% python3 -q
>>> import numpy as np
>>> import numpy.linalg as la
>>> np.set_printoptions(precision=2, suppress=True, linewidth=100, floatmode="fixed")
>>> rd = lambda a: np.round(a, 2) + 0
>>> E = np.load("w.npy")
>>> E
array([[ 1.00,  2.00,  2.00,  0.00,  3.00,  1.00,  0.00,  0.00,  0.00,  0.00],
       [ 1.00,  1.00,  2.00,  1.00,  3.00,  0.00,  2.00,  0.00,  0.00,  0.00],
       [ 1.00,  0.00,  3.00,  0.00,  3.00,  0.00,  1.00,  0.00,  0.00,  0.00],
       [ 0.00,  1.00,  1.00,  0.00,  1.00,  0.00,  2.00,  0.00,  0.00,  0.00],
       [ 0.00,  0.00,  3.00,  3.00,  3.00,  3.00,  3.00,  0.00,  0.00,  0.00],
       [ 0.00,  3.00,  1.00,  0.00,  1.00,  3.00,  0.00,  0.00,  0.00,  0.00],
       [ 3.00,  3.00,  2.00,  3.00,  2.00,  0.00,  0.00,  0.00,  0.00,  0.00],
       [ 0.00,  0.00,  0.00,  0.00,  0.00,  0.00,  0.00, -2.00, -1.00,  3.00],
       [ 0.00,  0.00,  0.00,  0.00,  0.00,  0.00,  0.00,  0.00, -1.00, -2.00],
       [ 0.00,  0.00,  0.00,  0.00,  0.00,  0.00,  0.00, -2.00,  0.00,  3.00]])
>>> (E != 0).astype(int)
array([[1, 1, 1, 0, 1, 1, 0, 0, 0, 0],
       [1, 1, 1, 1, 1, 0, 1, 0, 0, 0],
       [1, 0, 1, 0, 1, 0, 1, 0, 0, 0],
       [0, 1, 1, 0, 1, 0, 1, 0, 0, 0],
       [0, 0, 1, 1, 1, 1, 1, 0, 0, 0],
       [0, 1, 1, 0, 1, 1, 0, 0, 0, 0],
       [1, 1, 1, 1, 1, 0, 0, 0, 0, 0],
       [0, 0, 0, 0, 0, 0, 0, 1, 1, 1],
       [0, 0, 0, 0, 0, 0, 0, 0, 1, 1],
       [0, 0, 0, 0, 0, 0, 0, 1, 0, 1]])
>>> rd(la.det(E))
np.float64(-324.0)
>>> r0 = np.array([-3, -4, 3, -3, 4, 0, -3])
>>> r1 = np.array([0, -1, -1, 2, -1, 0, -2, 2])
>>> K = np.outer(r0, r1)
>>> K
array([[ 0,  3,  3, -6,  3,  0,  6, -6],
       [ 0,  4,  4, -8,  4,  0,  8, -8],
       [ 0, -3, -3,  6, -3,  0, -6,  6],
       [ 0,  3,  3, -6,  3,  0,  6, -6],
       [ 0, -4, -4,  8, -4,  0, -8,  8],
       [ 0,  0,  0,  0,  0,  0,  0,  0],
       [ 0,  3,  3, -6,  3,  0,  6, -6]])
>>> # row 3 repeats row 0
>>> rng = np.random.default_rng(882)
>>> Y = K + rng.integers(-2, 3, (7, 1)) @ rng.integers(-2, 3, (1, 8))
>>> Y
array([[  0,   3,   3,  -6,   3,   0,   6,  -6],
       [  0,   4,   4,  -8,   3,   0,   7, -10],
       [  0,  -3,  -3,   6,  -5,   0,  -8,   2],
       [  0,   3,   3,  -6,   5,   0,   8,  -2],
       [  0,  -4,  -4,   8,  -3,   0,  -7,  10],
       [  0,   0,   0,   0,   0,   0,   0,   0],
       [  0,   3,   3,  -6,   5,   0,   8,  -2]])
>>> np.abs(Y - K).sum(axis=1)
array([0, 4, 8, 8, 4, 0, 8])
>>> Y - K
array([[ 0,  0,  0,  0,  0,  0,  0,  0],
       [ 0,  0,  0,  0, -1,  0, -1, -2],
       [ 0,  0,  0,  0, -2,  0, -2, -4],
       [ 0,  0,  0,  0,  2,  0,  2,  4],
       [ 0,  0,  0,  0,  1,  0,  1,  2],
       [ 0,  0,  0,  0,  0,  0,  0,  0],
       [ 0,  0,  0,  0,  2,  0,  2,  4]])
>>> J = np.load("m.npy")
>>> J
array([[ 28.79, -50.73, -40.55],
       [ 29.93, -51.47, -39.63],
       [ 28.22, -52.09, -41.54],
       [ 29.14, -51.38, -40.51],
       [ 29.41, -49.04, -39.47],
       [ 28.95, -50.11, -40.24],
       [ 28.92, -48.81, -39.10],
       [ 31.61, -49.79, -39.29],
       [ 32.07, -52.11, -41.56],
       [ 29.32, -50.22, -40.61],
       [ 29.52, -50.18, -38.33],
       [ 31.23, -49.43, -41.41],
       [ 29.27, -50.74, -39.28],
       [ 28.71, -48.51, -39.18],
       [ 30.46, -49.57, -40.62],
       [ 29.43, -50.06, -36.93],
       [ 31.59, -49.95, -40.23],
       [ 29.82, -49.77, -39.48],
       [ 30.23, -50.53, -42.29],
       [ 29.37, -50.17, -39.79],
       [ 31.21, -51.18, -39.03],
       [ 32.62, -49.85, -39.16],
       [ 30.95, -49.00, -40.13],
       [ 30.13, -50.41, -39.25],
       [ 29.41, -50.40, -39.82],
       [ 29.37, -50.83, -39.73],
       [ 28.92, -49.45, -39.96],
       [ 29.43, -48.95, -40.11],
       [ 31.08, -48.97, -39.97],
       [ 29.76, -49.66, -39.30],
       [ 30.49, -50.40, -39.46],
       [ 28.37, -50.12, -39.55],
       [ 30.27, -49.95, -39.34],
       [ 28.73, -51.39, -41.52],
       [ 29.18, -49.49, -41.41],
       [ 30.11, -50.68, -40.04],
       [ 29.56, -51.71, -40.15],
       [ 32.45, -50.08, -38.96],
       [ 31.56, -51.17, -39.64],
       [ 30.67, -49.77, -38.13],
       [ 31.71, -49.71, -40.31],
       [ 29.50, -50.29, -40.96],
       [ 31.88, -51.02, -40.01],
       [ 28.58, -50.69, -40.82],
       [ 28.51, -50.47, -41.46],
       [ 27.86, -49.09, -39.46],
       [ 28.62, -48.69, -40.80]])
>>> Y = J / np.sqrt((J ** 2).mean(axis=1, keepdims=True))
>>> la.matrix_rank(Y) == la.matrix_rank(J)
np.True_
>>> x = np.array([1, 4, 9])
>>> y = J @ x
>>> rd(la.solve(J.T @ J, J.T @ y))
array([1.00, 4.00, 9.00])
>>> rd(la.pinv(J) @ J)
array([[1.00, 0.00, 0.00],
       [0.00, 1.00, 0.00],
       [0.00, 0.00, 1.00]])
>>> y = y + 0.3 * rng.normal(size=47)
>>> rd(y)
array([-539.29, -532.59, -554.13, -541.01, -521.47, -533.88, -518.11, -521.21, -550.43, -537.13,
       -516.03, -539.04, -526.74, -517.96, -533.52, -503.59, -530.41, -524.56, -552.73, -529.15,
       -525.06, -519.13, -526.00, -524.99, -530.26, -532.23, -528.40, -527.83, -524.18, -522.51,
       -526.27, -528.30, -523.57, -549.99, -541.82, -533.30, -538.50, -518.16, -529.97, -511.91,
       -529.90, -540.95, -532.09, -541.91, -546.25, -523.51, -533.54])
>>> b, *_ = la.lstsq(J, y)
>>> rd(J.T @ (y - J @ b))
array([0.00, 0.00, 0.00])
>>> [round(float(la.norm(la.solve(J.T @ J + lam * np.eye(3), J.T @ y))), 2) for lam in (0, 1, 10, 100)]
[9.91, 9.83, 9.28, 7.87]
>>> b.round()
array([1.00, 4.00, 9.00])
>>> rd(b)
array([1.03, 4.02, 8.99])
